>>> import numpy as np
>>> import numpy.linalg as la
>>> np.set_printoptions(precision=1, suppress=True, linewidth=140)
>>> m1 = np.array([[-3.2, 3.3, 0.7],
...     [-1.9, 2.0, 0.3],
...     [-0.2, 0.1, 0.1],
...     [1.7, -1.5, -0.6],
...     [0.8, -0.7, -0.2],
...     [-1.1, 1.7, 1.0],
...     [-3.6, 3.7, 1.6],
...     [4.1, -4.2, -0.8],
...     [-1.7, 1.3, 0.9],
...     [-0.7, 0.5, 1.0],
...     [-0.4, 0.0, 0.5],
...     [-2.2, 1.8, 1.0],
...     [-1.5, 1.6, 0.5]])
>>> idx = m1[:, 0] > np.median(m1[:, 0])
>>> r0 = m1[idx].mean(axis=0) - m1[~idx].mean(axis=0)
>>> np.argsort(-np.abs(r0).round(6), kind="stable")
array([1, 0, 2])
>>> F = np.load("run9.npy")
>>> F
array([[3., 1., 1.],
       [1., 3., 1.],
       [1., 1., 3.]])
>>> x = np.ones(3)
>>> for _ in range(7):
...     x = F @ x
...     x /= la.norm(x)
...     print(round(x @ F @ x, 1))
... 
5.0
5.0
5.0
5.0
5.0
5.0
5.0
>>> round(la.eigvalsh(F)[-1], 1)
np.float64(5.0)
>>> def softmax(z):
...     e = np.exp(z - z.max(axis=-1, keepdims=True))
...     return e / e.sum(axis=-1, keepdims=True)
... 
>>> softmax(F[0])
array([0.8, 0.1, 0.1])
>>> softmax(F[0] + -2)
array([0.8, 0.1, 0.1])
>>> S = F @ F.T / np.sqrt(3)
>>> softmax(S).round(6).argmax(axis=1)
array([0, 1, 2])
>>> softmax(S)[0] @ F
array([2.7, 1.2, 1.2])
>>> th = np.radians(15)
>>> Rm = np.eye(3)
>>> Rm[1, 1] = Rm[0, 0] = np.cos(th)
>>> Rm[1, 0], Rm[0, 1] = -np.sin(th), np.sin(th)
>>> Rm
array([[ 1. ,  0.3,  0. ],
       [-0.3,  1. ,  0. ],
       [ 0. ,  0. ,  1. ]])
>>> Y = F @ Rm.T
>>> np.allclose(la.norm(F, axis=1), la.norm(Y, axis=1))
True
>>> np.allclose(F @ F.T, Y @ Y.T)
True
